$ ipython --no-banner

In [1]: import numpy as np

In [2]: import numpy.linalg as la

In [3]: np.set_printoptions(precision=3, suppress=True, linewidth=120, sign=" ")

In [4]: Y = np.array([[2, 1], [1, 1], [-1, 1]])

In [5]: E = np.kron(np.eye(3, dtype=int), Y)

In [6]: E
Out[6]: 
array([[ 2,  1,  0,  0,  0,  0],
       [ 1,  1,  0,  0,  0,  0],
       [-1,  1,  0,  0,  0,  0],
       [ 0,  0,  2,  1,  0,  0],
       [ 0,  0,  1,  1,  0,  0],
       [ 0,  0, -1,  1,  0,  0],
       [ 0,  0,  0,  0,  2,  1],
       [ 0,  0,  0,  0,  1,  1],
       [ 0,  0,  0,  0, -1,  1]])

In [7]: E.sum(axis=1)
Out[7]: array([ 3,  2,  0,  3,  2,  0,  3,  2,  0])

In [8]: np.unravel_index(np.abs(E).argmax(), E.shape)
Out[8]: (np.int64(0), np.int64(0))

In [9]: E.shape
Out[9]: (9, 6)

In [10]: np.abs(E).max()
Out[10]: np.int64(2)

In [11]: E.mean(axis=0)
Out[11]: array([ 0.222,  0.333,  0.222,  0.333,  0.222,  0.333])

In [12]: f = np.array([-3, 1, 2, -3, 2, -3, -2, 0, 2, 2, -3, -1]) + 0.5

In [13]: arr = np.outer(f, f) / (f @ f)

In [14]: arr
Out[14]: 
array([[ 0.114, -0.068, -0.114,  0.114, -0.114,  0.114,  0.068, -0.023, -0.114, -0.114,  0.114,  0.023],
       [-0.068,  0.041,  0.068, -0.068,  0.068, -0.068, -0.041,  0.014,  0.068,  0.068, -0.068, -0.014],
       [-0.114,  0.068,  0.114, -0.114,  0.114, -0.114, -0.068,  0.023,  0.114,  0.114, -0.114, -0.023],
       [ 0.114, -0.068, -0.114,  0.114, -0.114,  0.114,  0.068, -0.023, -0.114, -0.114,  0.114,  0.023],
       [-0.114,  0.068,  0.114, -0.114,  0.114, -0.114, -0.068,  0.023,  0.114,  0.114, -0.114, -0.023],
       [ 0.114, -0.068, -0.114,  0.114, -0.114,  0.114,  0.068, -0.023, -0.114, -0.114,  0.114,  0.023],
       [ 0.068, -0.041, -0.068,  0.068, -0.068,  0.068,  0.041, -0.014, -0.068, -0.068,  0.068,  0.014],
       [-0.023,  0.014,  0.023, -0.023,  0.023, -0.023, -0.014,  0.005,  0.023,  0.023, -0.023, -0.005],
       [-0.114,  0.068,  0.114, -0.114,  0.114, -0.114, -0.068,  0.023,  0.114,  0.114, -0.114, -0.023],
       [-0.114,  0.068,  0.114, -0.114,  0.114, -0.114, -0.068,  0.023,  0.114,  0.114, -0.114, -0.023],
       [ 0.114, -0.068, -0.114,  0.114, -0.114,  0.114,  0.068, -0.023, -0.114, -0.114,  0.114,  0.023],
       [ 0.023, -0.014, -0.023,  0.023, -0.023,  0.023,  0.014, -0.005, -0.023, -0.023,  0.023,  0.005]])

In [15]: # rows 0 and 3 are equal

In [16]: w, evecs = la.eigh(arr)

In [17]: np.round(evecs.T @ evecs, 3) + 0
Out[17]: 
array([[ 1.,  0.,  0.,  0.,  0.,  0.,  0.,  0.,  0.,  0.,  0.,  0.],
       [ 0.,  1.,  0.,  0.,  0.,  0.,  0.,  0.,  0.,  0.,  0.,  0.],
       [ 0.,  0.,  1.,  0.,  0.,  0.,  0.,  0.,  0.,  0.,  0.,  0.],
       [ 0.,  0.,  0.,  1.,  0.,  0.,  0.,  0.,  0.,  0.,  0.,  0.],
       [ 0.,  0.,  0.,  0.,  1.,  0.,  0.,  0.,  0.,  0.,  0.,  0.],
       [ 0.,  0.,  0.,  0.,  0.,  1.,  0.,  0.,  0.,  0.,  0.,  0.],
       [ 0.,  0.,  0.,  0.,  0.,  0.,  1.,  0.,  0.,  0.,  0.,  0.],
       [ 0.,  0.,  0.,  0.,  0.,  0.,  0.,  1.,  0.,  0.,  0.,  0.],
       [ 0.,  0.,  0.,  0.,  0.,  0.,  0.,  0.,  1.,  0.,  0.,  0.],
       [ 0.,  0.,  0.,  0.,  0.,  0.,  0.,  0.,  0.,  1.,  0.,  0.],
       [ 0.,  0.,  0.,  0.,  0.,  0.,  0.,  0.,  0.,  0.,  1.,  0.],
       [ 0.,  0.,  0.,  0.,  0.,  0.,  0.,  0.,  0.,  0.,  0.,  1.]])

In [18]: la.eigvalsh(arr + 3 * np.eye(12))
Out[18]: array([ 3.,  3.,  3.,  3.,  3.,  3.,  3.,  3.,  3.,  3.,  3.,  4.])

In [19]: np.unique(w.round(6) + 0, return_counts=True)[1]
Out[19]: array([ 11,   1])

In [20]: np.abs(evecs[:, -1])
Out[20]: array([ 0.337,  0.202,  0.337,  0.337,  0.337,  0.337,  0.202,  0.067,  0.337,  0.337,  0.337,  0.067])

In [21]: np.round(la.eigvalsh(arr @ arr), 3) + 0
Out[21]: array([ 0.,  0.,  0.,  0.,  0.,  0.,  0.,  0.,  0.,  0.,  0.,  1.])

In [22]: round(w.sum(), 3), np.trace(arr)
Out[22]: (np.float64(1.0), np.float64(1.0))

In [23]: np.round(la.svd(arr, compute_uv=False), 3) + 0
Out[23]: array([ 1.,  0.,  0.,  0.,  0.,  0.,  0.,  0.,  0.,  0.,  0.,  0.])

In [24]: evecs @ np.diag(w) @ evecs.T
Out[24]: 
array([[ 0.114, -0.068, -0.114,  0.114, -0.114,  0.114,  0.068, -0.023, -0.114, -0.114,  0.114,  0.023],
       [-0.068,  0.041,  0.068, -0.068,  0.068, -0.068, -0.041,  0.014,  0.068,  0.068, -0.068, -0.014],
       [-0.114,  0.068,  0.114, -0.114,  0.114, -0.114, -0.068,  0.023,  0.114,  0.114, -0.114, -0.023],
       [ 0.114, -0.068, -0.114,  0.114, -0.114,  0.114,  0.068, -0.023, -0.114, -0.114,  0.114,  0.023],
       [-0.114,  0.068,  0.114, -0.114,  0.114, -0.114, -0.068,  0.023,  0.114,  0.114, -0.114, -0.023],
       [ 0.114, -0.068, -0.114,  0.114, -0.114,  0.114,  0.068, -0.023, -0.114, -0.114,  0.114,  0.023],
       [ 0.068, -0.041, -0.068,  0.068, -0.068,  0.068,  0.041, -0.014, -0.068, -0.068,  0.068,  0.014],
       [-0.023,  0.014,  0.023, -0.023,  0.023, -0.023, -0.014,  0.005,  0.023,  0.023, -0.023, -0.005],
       [-0.114,  0.068,  0.114, -0.114,  0.114, -0.114, -0.068,  0.023,  0.114,  0.114, -0.114, -0.023],
       [-0.114,  0.068,  0.114, -0.114,  0.114, -0.114, -0.068,  0.023,  0.114,  0.114, -0.114, -0.023],
       [ 0.114, -0.068, -0.114,  0.114, -0.114,  0.114,  0.068, -0.023, -0.114, -0.114,  0.114,  0.023],
       [ 0.023, -0.014, -0.023,  0.023, -0.023,  0.023,  0.014, -0.005, -0.023, -0.023,  0.023,  0.005]])
